$ python -q
>>> import numpy as np
>>> from numpy import linalg as LA
>>> np.set_printoptions(precision=3, suppress=True, linewidth=140, sign=" ")
>>> mat = np.loadtxt("m.csv", delimiter=",")
>>> mat
array([[ 0.12,  0.84, -0.12, -0.42, -0.3 ,  1.5 ,  0.9 ,  0.6 , -0.24,  0.24, -0.36,  0.42],
       [ 0.08,  0.56, -0.08, -0.28, -0.2 ,  1.  ,  0.6 ,  0.4 , -0.16,  0.16, -0.24,  0.28],
       [-0.18, -1.26,  0.18,  0.63,  0.45, -2.25, -1.35, -0.9 ,  0.36, -0.36,  0.54, -0.63],
       [-0.14, -0.98,  0.14,  0.49,  0.35, -1.75, -1.05, -0.7 ,  0.28, -0.28,  0.42, -0.49],
       [ 0.16,  1.12, -0.16, -0.56, -0.4 ,  2.  ,  1.2 ,  0.8 , -0.32,  0.32, -0.48,  0.56],
       [-0.28, -1.96,  0.28,  0.98,  0.7 , -3.5 , -2.1 , -1.4 ,  0.56, -0.56,  0.84, -0.98],
       [-0.14, -0.98,  0.14,  0.49,  0.35, -1.75, -1.05, -0.7 ,  0.28, -0.28,  0.42, -0.49],
       [ 0.32,  2.24, -0.32, -1.12, -0.8 ,  4.  ,  2.4 ,  1.6 , -0.64,  0.64, -0.96,  1.12],
       [ 0.04,  0.28, -0.04, -0.14, -0.1 ,  0.5 ,  0.3 ,  0.2 , -0.08,  0.08, -0.12,  0.14],
       [-0.06, -0.42,  0.06,  0.21,  0.15, -0.75, -0.45, -0.3 ,  0.12, -0.12,  0.18, -0.21]])
>>> # looks like rank 1
>>> U, sigma, vt = LA.svd(mat)
>>> np.argmax(sigma[:-1] / (sigma[1:] + 1e-6)) + 1
np.int64(1)
>>> B = U[:, :1] @ np.diag(sigma[:1]) @ vt[:1]
>>> np.round(LA.norm(mat - B, 2), 3), round(sigma[1], 3)
(np.float64(0.0), np.float64(0.0))
>>> np.round(np.abs(mat - B).max(), 3)
np.float64(0.0)
>>> LA.matrix_rank(mat, rtol=0.05)
np.int64(1)
>>> LA.matrix_rank(B)
np.int64(1)
>>> x0 = np.array([-4, 5, 2, -3, 4, 0, -1, 2, 3, 1, -2, 4])
>>> h = np.maximum(mat @ x0, 0)
>>> np.maximum(mat @ (3 * x0), 0)
array([ 17.28,  11.52,   0.  ,   0.  ,  23.04,   0.  ,   0.  ,  46.08,   5.76,   0.  ])
>>> np.maximum(mat @ x0, 0) - np.maximum(-mat @ x0, 0)
array([  5.76,   3.84,  -8.64,  -6.72,   7.68, -13.44,  -6.72,  15.36,   1.92,  -2.88])
>>> def softmax(z):
...     e = np.exp(z - z.max(axis=-1, keepdims=True))
...     return e / e.sum(axis=-1, keepdims=True)
... 
>>> softmax(mat[1])
array([ 0.07 ,  0.113,  0.06 ,  0.049,  0.053,  0.175,  0.118,  0.096,  0.055,  0.076,  0.051,  0.085])
>>> softmax(mat).sum(axis=1)
array([ 1.,  1.,  1.,  1.,  1.,  1.,  1.,  1.,  1.,  1.])
>>> S = mat @ mat.T / np.sqrt(12)
>>> softmax(S)[1] @ mat
array([ 0.205,  1.435, -0.205, -0.718, -0.513,  2.563,  1.538,  1.025, -0.41 ,  0.41 , -0.615,  0.718])
>>> softmax(S).round(6).argmax(axis=1)
array([ 7,  7,  5,  5,  7,  5,  5,  7,  7,  5])
>>> J = np.loadtxt("out7.csv", delimiter=",")
>>> J
array([[ 0.3, -0.4,  0.1,  0.5, -0.2,  0.8, -0.3, -0.1,  0.2,  0.8],
       [-0.5,  0.7, -0.1, -0.4,  0.6,  0.3,  0.9,  0. , -0.2,  0.4],
       [ 0.4,  0.5,  1.4, -0.6,  0.4,  0.8,  0.4, -1.8,  0. , -0.8],
       [ 1. ,  0.5,  0. , -0.3,  0.1,  1.4,  0.4, -0.1,  0.3, -1.1],
       [ 1.2, -0.5, -0.2, -1.2,  1.2,  1. ,  1.5, -2.8,  1.4, -0.8],
       [-1.5,  1. , -0.7,  0.4, -0.6, -0.7,  0. , -0.8, -1.3,  0.2],
       [-1.2,  1. , -0.8,  2. , -0.4, -1. ,  1. ,  0.9,  0.3,  0.3],
       [ 0. ,  0.5, -1.4, -0.1,  1. , -1.3, -1. , -1.3, -0.3,  2.7],
       [ 1. ,  1.4, -0.2, -0.3, -0.3, -1.8,  1. , -0.9, -0.9,  0.7],
       [ 1.9, -2.4, -1.1,  0.1,  0.5,  0.5, -0.3,  1.1, -0.3, -1.3],
       [ 0. , -1.4, -0.3,  0.6,  1.9,  0.8,  1.2,  0.5,  0.7,  1. ]])
>>> round(np.trace(LA.pinv(mat) @ mat), 3)
np.float64(1.0)
>>> LA.lstsq(mat[:-1].T, mat[-1])[2]
np.int32(1)
>>> x0 = np.array([1, 2, 1, 3, 0, 2, 2, 3, 1, 3])
>>> target = J @ x0
>>> np.round(LA.lstsq(J, target)[0], 3) + 0
array([ 1.,  2.,  1.,  3.,  0.,  2.,  2.,  3.,  1.,  3.])
>>> np.round(LA.pinv(J) @ J, 3) + 0
array([[ 1.,  0.,  0.,  0.,  0.,  0.,  0.,  0.,  0.,  0.],
       [ 0.,  1.,  0.,  0.,  0.,  0.,  0.,  0.,  0.,  0.],
       [ 0.,  0.,  1.,  0.,  0.,  0.,  0.,  0.,  0.,  0.],
       [ 0.,  0.,  0.,  1.,  0.,  0.,  0.,  0.,  0.,  0.],
       [ 0.,  0.,  0.,  0.,  1.,  0.,  0.,  0.,  0.,  0.],
       [ 0.,  0.,  0.,  0.,  0.,  1.,  0.,  0.,  0.,  0.],
       [ 0.,  0.,  0.,  0.,  0.,  0.,  1.,  0.,  0.,  0.],
       [ 0.,  0.,  0.,  0.,  0.,  0.,  0.,  1.,  0.,  0.],
       [ 0.,  0.,  0.,  0.,  0.,  0.,  0.,  0.,  1.,  0.],
       [ 0.,  0.,  0.,  0.,  0.,  0.,  0.,  0.,  0.,  1.]])
>>> target
array([ 4.4,  3. , -4.4,  1.4, -8. , -3.5,  9.9, -1.4, -0.4, -4.2,  7.9])
>>> np.round(LA.solve(J.T @ J, J.T @ target), 3) + 0
array([ 1.,  2.,  1.,  3.,  0.,  2.,  2.,  3.,  1.,  3.])
>>> rng = np.random.default_rng(360977)
>>> target = target + 0.3 * rng.normal(size=11)
>>> target
array([ 4.917,  2.979, -4.278,  1.041, -8.335, -3.652, 10.323, -1.276, -0.76 , -4.269,  7.596])
>>> beta, *_ = LA.lstsq(J, target)
>>> beta
array([ 1.02 ,  1.967,  1.118,  3.308, -0.126,  2.039,  1.84 ,  2.906,  1.107,  3.083])
>>> np.round(J.T @ (target - J @ beta), 3) + 0
array([ 0.,  0.,  0.,  0.,  0.,  0.,  0.,  0.,  0.,  0.])
>>> Q, V = LA.qr(J[:, :7])[0], LA.qr(J[:, 7:])[0]
>>> sigma = LA.svd(Q.T @ V, compute_uv=False)
>>> (sigma > 0.9).sum()
np.int64(1)
>>> round(LA.norm(Q @ Q.T - V @ V.T, 2), 3)
np.float64(1.0)
>>> sigma
array([ 0.904,  0.805,  0.695])
>>> J - J[0]
array([[ 0. ,  0. ,  0. ,  0. ,  0. ,  0. ,  0. ,  0. ,  0. ,  0. ],
       [-0.8,  1.1, -0.2, -0.9,  0.8, -0.5,  1.2,  0.1, -0.4, -0.4],
       [ 0.1,  0.9,  1.3, -1.1,  0.6,  0. ,  0.7, -1.7, -0.2, -1.6],
       [ 0.7,  0.9, -0.1, -0.8,  0.3,  0.6,  0.7,  0. ,  0.1, -1.9],
       [ 0.9, -0.1, -0.3, -1.7,  1.4,  0.2,  1.8, -2.7,  1.2, -1.6],
       [-1.8,  1.4, -0.8, -0.1, -0.4, -1.5,  0.3, -0.7, -1.5, -0.6],
       [-1.5,  1.4, -0.9,  1.5, -0.2, -1.8,  1.3,  1. ,  0.1, -0.5],
       [-0.3,  0.9, -1.5, -0.6,  1.2, -2.1, -0.7, -1.2, -0.5,  1.9],
       [ 0.7,  1.8, -0.3, -0.8, -0.1, -2.6,  1.3, -0.8, -1.1, -0.1],
       [ 1.6, -2. , -1.2, -0.4,  0.7, -0.3,  0. ,  1.2, -0.5, -2.1],
       [-0.3, -1. , -0.4,  0.1,  2.1,  0. ,  1.5,  0.6,  0.5,  0.2]])
>>> J.shape
(11, 10)
>>> np.abs(J).max()
np.float64(2.8)
>>> hat = J @ LA.solve(J.T @ J, J.T)
>>> np.trace(hat)
np.float64(10.0)
>>> np.allclose(hat @ hat, hat)
True
>>> LA.matrix_rank(np.eye(11) - hat)
np.int64(1)
>>> np.diag(hat)
array([ 0.943,  0.609,  0.942,  0.869,  0.998,  0.943,  0.941,  0.995,  0.983,  0.925,  0.851])
>>> cent = np.array([[-2, 1, -4], [2, 1, -2], [1, -4, -5]])
>>> X = (rng.random((39, 3)) < 0.25) @ cent
>>> X
array([[  0,   0,   0],
       [  0,   0,   0],
       [  0,   0,   0],
       [ -1,  -3,  -9],
       [  0,   2,  -6],
       [  2,   1,  -2],
       [  2,   1,  -2],
       [  3,  -3,  -7],
       [ -2,   1,  -4],
       [ -1,  -3,  -9],
       [  0,   0,   0],
       [  0,   0,   0],
       [  2,   1,  -2],
       [  0,   0,   0],
       [  1,  -4,  -5],
       [  0,   2,  -6],
       [  0,   0,   0],
       [  1,  -4,  -5],
       [  0,   0,   0],
       [  0,   0,   0],
       [  0,   0,   0],
       [  0,   0,   0],
       [  0,   0,   0],
       [  0,   0,   0],
       [  0,   0,   0],
       [ -2,   1,  -4],
       [  1,  -4,  -5],
       [  1,  -4,  -5],
       [ -2,   1,  -4],
       [  0,   0,   0],
       [  2,   1,  -2],
       [  2,   1,  -2],
       [  1,  -4,  -5],
       [  0,   0,   0],
       [  1,  -2, -11],
       [  0,   0,   0],
       [  0,   0,   0],
       [  1,  -4,  -5],
       [  2,   1,  -2]])
>>> Ac = X - X.mean(axis=0)
>>> U, sigma, vt = LA.svd(Ac, full_matrices=False)
>>> round(float((sigma ** 2).sum() ** 2 / (sigma ** 4).sum()), 3)
1.673
>>> np.abs(U[:, 0]).argmax()
np.int64(34)
>>> np.abs(vt[0]).argmax()
np.int64(2)
>>> sigma ** 2 / (sigma ** 2).sum()
array([ 0.751,  0.165,  0.084])
>>> labels = X[:, 2] > np.median(X[:, 2])
>>> f = X[labels].mean(axis=0) - X[~labels].mean(axis=0)
>>> f
array([-0.667,  1.048,  4.857])
>>> ((X - X.mean(axis=0)) @ f > 0).astype(int)
array([ 1,  1,  1,  0,  0,  1,  1,  0,  0,  0,  1,  1,  1,  1,  0,  0,  1,  0,  1,  1,  1,  1,  1,  1,  1,  0,  0,  0,  0,  1,  1,  1,  0,
        1,  0,  1,  1,  0,  1])
>>> round(float((((X - X.mean(axis=0)) @ f > 0) == labels).mean()), 3)
0.846
>>> labels.astype(int)
array([ 1,  1,  1,  0,  0,  0,  0,  0,  0,  0,  1,  1,  0,  1,  0,  0,  1,  0,  1,  1,  1,  1,  1,  1,  1,  0,  0,  0,  0,  1,  0,  0,  0,
        1,  0,  1,  1,  0,  0])
>>> np.argsort(-np.abs(f).round(6), kind="stable")
array([ 2,  1,  0])
